>>> import numpy as np
>>> from numpy import linalg as LA
>>> np.set_printoptions(precision=2, suppress=True, linewidth=120, sign=" ")
>>> X = np.loadtxt("data.csv", delimiter=",")
>>> X
array([[ 0.04,  0.02,  0.12,  0.14],
       [ 0.02,  0.01,  0.07,  0.08],
       [ 0.12,  0.07,  0.42,  0.47],
       [ 0.14,  0.08,  0.47,  0.53]])
>>> out = np.array([[3, 3], [-2, 1], [1, 1], [-2, 1]])
>>> np.vstack([X, out.T]).shape
(6, 4)
>>> out.T @ X.T
array([[-0.09, -0.05, -0.3 , -0.33],
       [ 0.39,  0.24,  1.34,  1.5 ]])
>>> np.einsum("ik,kj->ji", X, out)
array([[-0.09, -0.05, -0.3 , -0.33],
       [ 0.39,  0.24,  1.34,  1.5 ]])
>>> out @ X
Traceback (most recent call last):
  File "<python-input-9>", line 1, in <module>
    out @ X
    ~~~~^~~
ValueError: matmul: Input operand 1 has a mismatch in its core dimension 0, with gufunc signature (n?,k),(k,m?)->(n?,m?) (size 4 is different from 2)
>>> round(float(LA.norm(X, 2)), 2)
1.0
>>> round(LA.norm(X[1], 1), 2), np.round(LA.norm(X[1], np.inf), 2)
(np.float64(0.19), np.float64(0.08))
>>> np.round(LA.norm(X[1] - X[3]), 2)
np.float64(0.61)
>>> LA.norm(X, axis=1)
array([ 0.19,  0.11,  0.65,  0.73])
>>> round(float(X[1] @ X[3]), 2)
0.08
>>> round(LA.norm(X, "nuc"), 2)
np.float64(1.0)
>>> feats = np.load("case10.npy")
>>> feats
array([[ 0,  0,  0,  1],
       [ 0,  0,  1,  0],
       [ 0,  1,  0,  0],
       [ 1,  0,  0,  0]])
>>> np.argwhere(np.triu(feats))
array([[ 0,  3],
       [ 1,  2]])
>>> np.trace(feats @ feats @ feats) // 6
np.int64(0)
>>> Lm = np.diag(feats.sum(axis=1)) - feats
>>> round(LA.det(Lm[1:, 1:]))
0
>>> LA.eigvalsh(Lm)
array([ 0.,  0.,  2.,  2.])
>>> (LA.eigvalsh(Lm) < 1e-8).sum()
np.int64(2)
>>> LA.matrix_rank(Lm)
np.int64(2)
>>> Lm
array([[ 1,  0,  0, -1],
       [ 0,  1, -1,  0],
       [ 0, -1,  1,  0],
       [-1,  0,  0,  1]])
>>> arr = np.loadtxt("layer17.csv", delimiter=",")
>>> arr
array([[ 0.5 , -0.87,  0.  ],
       [ 0.87,  0.5 ,  0.  ],
       [ 0.  ,  0.  ,  1.  ]])
>>> vec = np.array([2, 1, 1])
>>> LA.inv(arr)
array([[ 0.5 ,  0.87,  0.  ],
       [-0.87,  0.5 , -0.  ],
       [ 0.  ,  0.  ,  1.  ]])
>>> np.abs(LA.eigvals(arr))
array([ 1.,  1.,  1.])
>>> round(LA.det(arr), 2)
np.float64(1.0)
>>> vec = np.array([4, 3, 1])
>>> y = arr @ vec
>>> coef, lr = np.zeros(3), 1 / LA.norm(arr, 2) ** 2
>>> for i in range(50):
...     coef -= lr * arr.T @ (arr @ coef - y)
...     if i % 10 == 0: print(i, round(LA.norm(arr @ coef - y), 2))
... 
0 0.0
10 0.0
20 0.0
30 0.0
40 0.0
>>> coef
array([ 4.,  3.,  1.])
>>> LA.norm(arr, axis=0)
array([ 1.,  1.,  1.])
>>> LA.pinv(arr)
array([[ 0.5 ,  0.87,  0.  ],
       [-0.87,  0.5 ,  0.  ],
       [ 0.  ,  0.  ,  1.  ]])
>>> LA.svd(arr, compute_uv=False)
array([ 1.,  1.,  1.])
>>> np.round(arr.T @ arr, 2) + 0
array([[ 1.,  0.,  0.],
       [ 0.,  1.,  0.],
       [ 0.,  0.,  1.]])
>>> m1 = np.array([[0.0, 0.0, 2.0], [0.0, 0.0, 3.0], [2.0, 3.0, 0.0]])
>>> rank = LA.matrix_rank(m1)
>>> rank
np.int64(2)
>>> N = LA.svd(m1)[2][rank:].T
>>> LA.matrix_rank(m1.T @ m1), LA.matrix_rank(m1 @ m1.T)
(np.int64(2), np.int64(2))
>>> N[:, 0] / N[np.abs(N[:, 0]).round(6).argmax(), 0]
array([ 1.  , -0.67,  0.  ])
>>> N.shape
(3, 1)
>>> N @ N.T
array([[ 0.69, -0.46,  0.  ],
       [-0.46,  0.31,  0.  ],
       [ 0.  ,  0.  ,  0.  ]])
>>> [int(LA.matrix_rank(np.delete(m1, i, axis=0))) for i in range(3)]
[2, 2, 1]
>>> [int(LA.matrix_rank(m1[:i])) for i in range(1, len(m1) + 1)]
[1, 1, 2]
>>> evals, evecs = LA.eigh(m1)
>>> LA.eigvalsh(m1 @ m1)
array([  0.,  13.,  13.])
>>> np.abs(evecs[:, -1]).round(6).argmax()
np.int64(2)
>>> np.round(evecs @ np.diag(evals) @ evecs.T, 2) + 0
array([[ 0.,  0.,  2.],
       [ 0.,  0.,  3.],
       [ 2.,  3.,  0.]])
>>> LA.svd(m1, compute_uv=False)
array([ 3.61,  3.61,  0.  ])
>>> evals.sum(), np.trace(m1)
(np.float64(0.0), np.float64(0.0))
>>> LA.eigvalsh(m1 + -3 * np.eye(3))
array([-6.61, -3.  ,  0.61])
>>> np.round(evecs.T @ evecs, 2) + 0
array([[ 1.,  0.,  0.],
       [ 0.,  1.,  0.],
       [ 0.,  0.,  1.]])
